% python3 -q
>>> import numpy as np
>>> from numpy import linalg as LA
>>> np.set_printoptions(suppress=True, linewidth=120)
>>> def rnd(a):
...     return np.round(a, 1) + 0
... 
>>> E = np.load("run3.npy")
>>> print(E)
[[ 230  -41  -86   64 -109   62]
 [ -41  245   54 -116   50  -81]
 [ -86   54  148  -57   -1   -5]
 [  64 -116  -57  183   25  -32]
 [-109   50   -1   25  130  -49]
 [  62  -81   -5  -32  -49  199]]
>>> x = np.ones(6)
>>> for _ in range(7):
...     x = E @ x
...     x /= LA.norm(x)
...     print(round(x @ E @ x, 1))
... 
116.5
239.1
348.3
412.3
443.0
454.4
458.2
>>> print(rnd(LA.eigvalsh(E)[-1]))
460.0
>>> A = np.loadtxt("dump.csv", delimiter=",")
>>> print(A)
[[ 0.  3. -3.]
 [-3.  0.  0.]
 [ 3.  0.  0.]]
>>> x = np.array([2, 0, 1])
>>> print(x @ A @ x)
0.0
>>> print(rnd(LA.eigvals(A).real))
[0. 0. 0.]
>>> q = LA.solve(np.eye(3) - A, np.eye(3) + A)
>>> print(rnd(q @ q.T))
[[1. 0. 0.]
 [0. 1. 0.]
 [0. 0. 1.]]
>>> print(np.abs(np.diag(LA.qr(A)[1])) > 1e-9)
[ True  True False]
>>> try:
...     LA.inv(A)
... except LA.LinAlgError as e:
...     print("failed:", e)
... 
failed: Singular matrix
>>> print(np.unique(A.round(6), axis=0).shape)
(3, 3)
>>> print(np.argsort(-LA.norm(A, axis=0).round(6), kind="stable")[:3])
[0 1 2]
>>> print(rnd(LA.norm(A, 2) / LA.norm(A)))
0.7
>>> print(LA.cond(A) > 100)
True
>>> print([round(float(x), 1) for x in LA.svd(A, compute_uv=False)[:3]])
[4.2, 4.2, 0.0]
>>> J = np.loadtxt("case12.csv", delimiter=",")
>>> print(J)
[[ 0.  1.]
 [ 0. -3.]]
>>> blk = np.stack([E, -3 * E, E[::-1]])
>>> print(LA.matrix_rank(blk))
[6 6 6]
>>> print(LA.matrix_rank(blk.reshape(3, -1)))
2
>>> print(blk.sum(axis=0))
[[-398    1  167 -160  169   75]
 [ -27 -440 -109  257   30  113]
 [ 236 -224 -353  297   27  -22]
 [-214  286  262 -423  -51   59]
 [ 177  145   56 -166 -210   17]
 [ 106  121  -76  128  -11 -336]]
>>> print(blk.shape)
(3, 6, 6)
